>>> import numpy as np
>>> from numpy import linalg as LA
>>> np.set_printoptions(precision=3, suppress=True, linewidth=160)
>>> rnd = lambda a: np.round(a, 3) + 0
>>> arr = np.load("test6.npy")
>>> arr
array([[2, 1, 4, 2, 1, 5, 2, 1, 5, 2, 4, 5, 1, 3],
       [2, 4, 5, 2, 3, 3, 5, 0, 1, 4, 0, 5, 0, 1],
       [4, 0, 5, 0, 5, 4, 0, 2, 0, 2, 1, 2, 4, 5],
       [1, 0, 4, 4, 1, 4, 4, 4, 5, 4, 3, 5, 2, 2],
       [0, 0, 2, 0, 2, 5, 5, 4, 4, 3, 5, 4, 3, 0],
       [1, 1, 0, 3, 4, 2, 4, 5, 0, 5, 2, 3, 2, 5]])
>>> other = arr / LA.norm(arr, axis=1, keepdims=True)
>>> G = other @ other.T
>>> (np.abs(G) > 0.9).astype(int)
array([[1, 0, 0, 1, 0, 0],
       [0, 1, 0, 0, 0, 0],
       [0, 0, 1, 0, 0, 0],
       [1, 0, 0, 1, 0, 0],
       [0, 0, 0, 0, 1, 0],
       [0, 0, 0, 0, 0, 1]])
>>> rnd(LA.norm(other, axis=1))
array([1., 1., 1., 1., 1., 1.])
>>> rnd(np.degrees(np.arccos(np.clip(G[5, 1], -1, 1))))
np.float64(48.928)
>>> vec = np.array([1, 2, 5, 4, 1, 5, 0, 4, 5, 3, 1, 5, 5, 5])
>>> arr @ np.ones(14)
array([38., 35., 34., 43., 37., 37.])
>>> arr @ vec
array([142, 108, 124, 159, 122, 116])
>>> (arr @ vec).argmax()
np.int64(3)
>>> LA.norm(arr @ vec) <= LA.norm(arr, 2) * LA.norm(vec) + 1e-9
np.True_
>>> arr @ (2 * vec)
array([284, 216, 248, 318, 244, 232])
>>> arr * vec
array([[ 2,  2, 20,  8,  1, 25,  0,  4, 25,  6,  4, 25,  5, 15],
       [ 2,  8, 25,  8,  3, 15,  0,  0,  5, 12,  0, 25,  0,  5],
       [ 4,  0, 25,  0,  5, 20,  0,  8,  0,  6,  1, 10, 20, 25],
       [ 1,  0, 20, 16,  1, 20,  0, 16, 25, 12,  3, 25, 10, 10],
       [ 0,  0, 10,  0,  2, 25,  0, 16, 20,  9,  5, 20, 15,  0],
       [ 1,  2,  0, 12,  4, 10,  0, 20,  0, 15,  2, 15, 10, 25]])
>>> K = np.array([[-2, -1, 0, 1, 2],
...     [3, 4, 5, 6, 7],
...     [8, 9, 10, 11, 12],
...     [13, 14, 15, 16, 17],
...     [18, 19, 20, 21, 22],
...     [23, 24, 25, 26, 27],
...     [28, 29, 30, 31, 32],
...     [33, 34, 35, 36, 37],
...     [38, 39, 40, 41, 42]])
>>> K
array([[-2, -1,  0,  1,  2],
       [ 3,  4,  5,  6,  7],
       [ 8,  9, 10, 11, 12],
       [13, 14, 15, 16, 17],
       [18, 19, 20, 21, 22],
       [23, 24, 25, 26, 27],
       [28, 29, 30, 31, 32],
       [33, 34, 35, 36, 37],
       [38, 39, 40, 41, 42]])
>>> T = np.stack([K, -1 * K, K[::-1]])
>>> T.shape
(3, 9, 5)
>>> LA.matrix_rank(T)
array([2, 2, 2])
>>> T.sum(axis=0)
array([[38, 39, 40, 41, 42],
       [33, 34, 35, 36, 37],
       [28, 29, 30, 31, 32],
       [23, 24, 25, 26, 27],
       [18, 19, 20, 21, 22],
       [13, 14, 15, 16, 17],
       [ 8,  9, 10, 11, 12],
       [ 3,  4,  5,  6,  7],
       [-2, -1,  0,  1,  2]])
>>> (T @ K.T).shape
(3, 9, 9)
>>> np.einsum("bij,cij->bc", T, T)
array([[ 25590, -25590,  10590],
       [-25590,  25590, -10590],
       [ 10590, -10590,  25590]])
